$ python -q
>>> import numpy as np
>>> np.set_printoptions(precision=3, suppress=True, linewidth=200)
>>> W0 = np.load("a.npy")
>>> W0
array([[0, 0, 0, 1],
       [1, 0, 0, 0],
       [0, 1, 0, 0],
       [0, 0, 1, 0]])
>>> O, V = np.linalg.qr(W0[:, :1])[0], np.linalg.qr(W0[:, 1:])[0]
>>> s = np.linalg.svd(O.T @ V, compute_uv=False)
>>> print(round(float(np.linalg.norm(O @ O.T - V @ V.T, 2)), 3))
1.0
>>> print(s)
[0.]
>>> np.degrees(np.arccos(s.clip(0, 1)))
array([90.])
>>> proj = np.triu(np.array([[-5, 9, 5, -6], [9, -4, -9, -8], [0, -6, 8, 0], [7, 6, -3, 2]]), 1) + np.eye(4)
>>> other = proj @ W0 @ np.linalg.inv(proj)
>>> np.round(np.poly(other), 3) + 0
array([ 1.,  0.,  0.,  0., -1.])
>>> np.linalg.matrix_rank(other)
np.int64(4)
>>> O, R = np.linalg.qr(W0)
>>> O.shape, R.shape
((4, 4), (4, 4))
>>> np.abs(np.diag(R))
array([1., 1., 1., 1.])
>>> O
array([[ 0.,  0.,  0., -1.],
       [-1.,  0.,  0.,  0.],
       [-0., -1.,  0.,  0.],
       [-0., -0., -1.,  0.]])
>>> R
array([[-1.,  0.,  0.,  0.],
       [ 0., -1.,  0.,  0.],
       [ 0.,  0., -1.,  0.],
       [ 0.,  0.,  0., -1.]])
>>> O.T @ O
array([[1., 0., 0., 0.],
       [0., 1., 0., 0.],
       [0., 0., 1., 0.],
       [0., 0., 0., 1.]])
>>> K = np.load("run9.npy")
>>> print(K)
[[ 1.     0.     0.     0.   ]
 [ 0.     1.     0.     0.   ]
 [ 0.     0.    -0.707  0.707]
 [ 0.     0.    -0.707 -0.707]]
>>> print(np.round(K @ K, 3) + 0)
[[ 1.  0.  0.  0.]
 [ 0.  1.  0.  0.]
 [ 0.  0.  0. -1.]
 [ 0.  0.  1.  0.]]
>>> (K + K.T) / 2
array([[ 1.   ,  0.   ,  0.   ,  0.   ],
       [ 0.   ,  1.   ,  0.   ,  0.   ],
       [ 0.   ,  0.   , -0.707,  0.   ],
       [ 0.   ,  0.   ,  0.   , -0.707]])
>>> np.round(np.linalg.det(K), 3)
np.float64(1.0)
>>> assert K == K.T
Traceback (most recent call last):
  File "<python-input-24>", line 1, in <module>
    assert K == K.T
           ^^^^^^^^
ValueError: The truth value of an array with more than one element is ambiguous. Use a.any() or a.all()
>>> K.inv()
Traceback (most recent call last):
  File "<python-input-25>", line 1, in <module>
    K.inv()
    ^^^^^
AttributeError: 'numpy.ndarray' object has no attribute 'inv'
>>> round(float(np.abs(np.linalg.eigvals(K)).max()), 3)
1.0
>>> np.round(np.linalg.norm(K, 2), 3)
np.float64(1.0)
>>> print(np.linalg.norm(K, axis=0))
[1. 1. 1. 1.]
>>> round(float(np.linalg.norm(K, "nuc")), 3)
4.0
>>> np.round(np.linalg.norm(K) ** 2 / np.linalg.norm(K, 2) ** 2, 3)
np.float64(4.0)
>>> print(np.linalg.norm(K, axis=1).argmax())
0
>>> round(float(np.linalg.norm(K, 1)), 3), round(float(np.linalg.norm(K, np.inf)), 3)
(1.414, 1.414)
>>> round(np.linalg.det(K.T), 3)
np.float64(1.0)
>>> print(np.linalg.eigvals(K))
[-0.707+0.707j -0.707-0.707j  1.   +0.j     1.   +0.j   ]
>>> round(np.einsum("ii->", K), 3)
np.float64(0.586)
>>> round(np.linalg.det(K[::-1]), 3)
np.float64(1.0)
>>> print(round(np.einsum("ij,ji->", K, K), 3))
2.0
>>> m1 = np.loadtxt("mat.csv", delimiter=",")
>>> m1
array([[1., 1., 1.],
       [0., 0., 1.],
       [1., 1., 1.]])
>>> # null space of dimension 1
>>> other = np.array([[1, -1, 2], [2, -1, 0]])
>>> W2 = np.kron(other, m1)
>>> W2.shape
(6, 9)
>>> np.linalg.matrix_power(m1, 2)
array([[2., 2., 3.],
       [1., 1., 1.],
       [2., 2., 3.]])
>>> np.allclose(m1, m1.T)
False
>>> m1 @ m1
array([[2., 2., 3.],
       [1., 1., 1.],
       [2., 2., 3.]])
>>> np.allclose(m1 @ m1.T, m1.T @ m1)
False
>>> np.unique(m1.round(6), axis=0).shape
(2, 3)
>>> np.abs(np.diag(np.linalg.qr(m1)[1])) > 1e-9
array([ True, False,  True])
>>> round(float(np.trace(np.linalg.pinv(m1) @ m1)), 3)
2.0
>>> np.linalg.lstsq(m1[:-1].T, m1[-1])[2]
np.int32(2)
>>> try:
...     np.linalg.inv(m1)
... except np.linalg.LinAlgError as e:
...     print(repr(e))
... 
LinAlgError('Singular matrix')
